$ python -q
>>> import numpy as np
>>> import numpy.linalg as la
>>> np.set_printoptions(precision=4, suppress=True, linewidth=200, floatmode="fixed")
>>> B = np.array([[0, 0], [0, 1]])
>>> X = np.tile(B, (2, 2))
>>> print(X)
[[0 0 0 0]
 [0 1 0 1]
 [0 0 0 0]
 [0 1 0 1]]
>>> # rows and columns are dependent
>>> U, sv, Vt = la.svd(X)
>>> V = Vt[:(sv > 1e-8).sum()]
>>> rng = np.random.default_rng(777362)
>>> vec = X[1] + -1 * X[3] + rng.integers(2) * np.eye(4)[1]
>>> print(vec)
[0.0000 0.0000 0.0000 0.0000]
>>> print(V.T @ V)
[[0.0000 0.0000 0.0000 0.0000]
 [0.0000 0.5000 0.0000 0.5000]
 [0.0000 0.0000 0.0000 0.0000]
 [0.0000 0.5000 0.0000 0.5000]]
>>> print(np.round(la.norm(vec - V.T @ V @ vec), 4))
0.0
>>> print(np.allclose(V.T @ V @ vec, vec))
True
>>> U, sv, Vt = la.svd(X)
>>> print(sv.round(4) + 0)
[2.0000 0.0000 0.0000 0.0000]
>>> B = U[:, :1] @ np.diag(sv[:1]) @ Vt[:1]
>>> print(la.matrix_rank(B))
1
>>> print(B)
[[0.0000 0.0000 0.0000 0.0000]
 [0.0000 1.0000 0.0000 1.0000]
 [0.0000 0.0000 0.0000 0.0000]
 [0.0000 1.0000 0.0000 1.0000]]
>>> print(np.round(la.det(X), 4))
0.0
>>> print((la.matrix_power((X != 0) + (X.T != 0) + np.eye(4), 4) > 0).astype(int))
[[1 0 0 0]
 [0 1 0 1]
 [0 0 1 0]
 [0 1 0 1]]
>>> print((X - X.T) / 2)
[[0.0000 0.0000 0.0000 0.0000]
 [0.0000 0.0000 0.0000 0.0000]
 [0.0000 0.0000 0.0000 0.0000]
 [0.0000 0.0000 0.0000 0.0000]]
>>> print(np.trace(X))
2
>>> M = np.loadtxt("w.csv", delimiter=",")
>>> print(M)
[[  1.7255   4.1266   2.8510   0.9264   0.0204   0.7805   4.4793   1.7928]
 [  0.4400  -2.6378   0.3397   1.7666   1.8126   1.0543  -2.2144  -4.2227]
 [ -2.0088   3.1109   2.3899  -0.2494  -2.2442  -1.4039   1.9204   0.3295]
 [  1.7771   5.2800   2.8987   4.4113   4.1130   0.1767   8.1072   6.6323]
 [ -0.6263  -2.3994   0.3848   1.4947   1.1579   0.3257  -2.3507  -4.0133]
 [  0.8709  -0.2793   1.2590   1.0350   0.6460   1.0009  -0.1881  -2.5779]
 [  2.8973   4.7123   2.7025   5.0755   5.3163   0.9540   8.1831   6.4698]
 [ -8.5592  -1.7429   1.6013 -12.9544 -18.7468  -3.3682 -13.1504 -16.5746]
 [ -5.1581   6.5073   3.5287  -1.7516  -5.4736  -3.9647   3.8346   3.0773]
 [  4.7921  -3.7578   0.6436  -2.4089  -1.9627   4.7023  -5.4779 -10.7341]
 [ -2.1502  -3.4611   0.2976  -2.1742  -3.5657  -0.0563  -6.2815  -8.6166]
 [ -3.2025   4.2006   2.1138   5.4450   4.2340  -3.1053   6.7865   7.6807]
 [ 12.4185  11.4846   4.8781  12.4935  15.8198   5.2140  22.1277  19.2400]
 [ -7.5508   4.9644   2.6274   0.4000  -3.2220  -5.5563   3.2822   4.2165]
 [ -0.1562   1.2296   1.4251   3.9211   3.6612  -0.3214   3.1964   2.2579]
 [ -2.7236   2.9078   2.5656  -3.0909  -5.8801  -1.5001  -0.3940  -2.6831]
 [ -0.5669   3.9741   2.3288   4.1497   3.3841  -1.1301   6.1361   5.5005]
 [ -5.4722   3.5476   2.4003  -0.9444  -4.0853  -3.7315   1.2565   0.8471]
 [ -3.8534  -2.3525   1.1894  -8.1665 -11.5360  -0.6733  -9.5984 -13.2946]
 [  0.9448   4.0674   2.7532   1.2148   0.1762   0.2303   4.4744   2.2055]
 [ -4.2790  -1.3165   0.5677   1.1935  -0.3568  -2.2963  -2.1035  -2.3576]
 [  8.5022   0.5055   1.5041   5.8803   8.4756   5.4029   5.3925   1.5849]
 [ -7.9431   3.2680   2.8916  -8.1923 -13.5702  -4.4567  -4.5175  -6.4387]
 [  1.5624   1.9939   2.4733  -2.7218  -4.1418   1.5090  -0.3018  -4.2309]
 [ -1.9613   0.6758   1.5785  -0.5483  -2.2000  -0.8881  -0.8128  -2.5764]
 [ -3.1489   4.4483   2.1296   6.1651   5.0895  -3.2028   7.5538   8.6811]
 [  4.7219   4.4015   2.6850   5.2856   6.1083   2.2142   8.3405   5.9490]
 [-10.8754   1.1032   1.6343  -4.9902 -10.0738  -6.4261  -5.0874  -4.7449]
 [  6.5770   2.4547   1.7884   8.5657  10.9349   3.4195   8.9310   6.8806]
 [  3.5448   1.4194   1.3726   7.3017   8.7516   1.7223   6.4194   5.1470]
 [ -2.5871   1.6564   1.9773  -1.4985  -3.6897  -1.3733  -0.5665  -2.3844]
 [  6.1044   1.3928   1.6604   5.9260   7.7505   3.6194   5.9073   3.1124]
 [ -0.4672   1.7319   1.7839   1.9263   1.0540  -0.3788   2.2779   0.7845]
 [  1.7560   0.6749   1.4333   3.1025   3.2567   1.1686   2.4023   0.3879]
 [ -1.3577   0.7841   1.8282  -2.2646  -4.1592  -0.2913  -1.7801  -4.3834]
 [  1.1874   2.6225   2.0340   3.4952   3.2687   0.3798   4.5974   2.9911]]
>>> # looks like rank 4
>>> rk = la.matrix_rank(M)
>>> print(rk)
4
>>> null = la.svd(M)[2][rk:].T
>>> print([int(la.matrix_rank(np.delete(M, i, axis=0))) for i in range(36)])
[4, 4, 4, 4, 4, 4, 4, 4, 4, 4, 4, 4, 4, 4, 4, 4, 4, 4, 4, 4, 4, 4, 4, 4, 4, 4, 4, 4, 4, 4, 4, 4, 4, 4, 4, 4]
>>> print([int(la.matrix_rank(M[:i])) for i in range(1, len(M) + 1)])
[1, 2, 3, 4, 4, 4, 4, 4, 4, 4, 4, 4, 4, 4, 4, 4, 4, 4, 4, 4, 4, 4, 4, 4, 4, 4, 4, 4, 4, 4, 4, 4, 4, 4, 4, 4]
>>> print(null.shape)
(8, 4)
>>> print([int(la.matrix_rank(M[:, :j + 1])) for j in range(8)])
[1, 2, 3, 4, 4, 4, 4, 4]
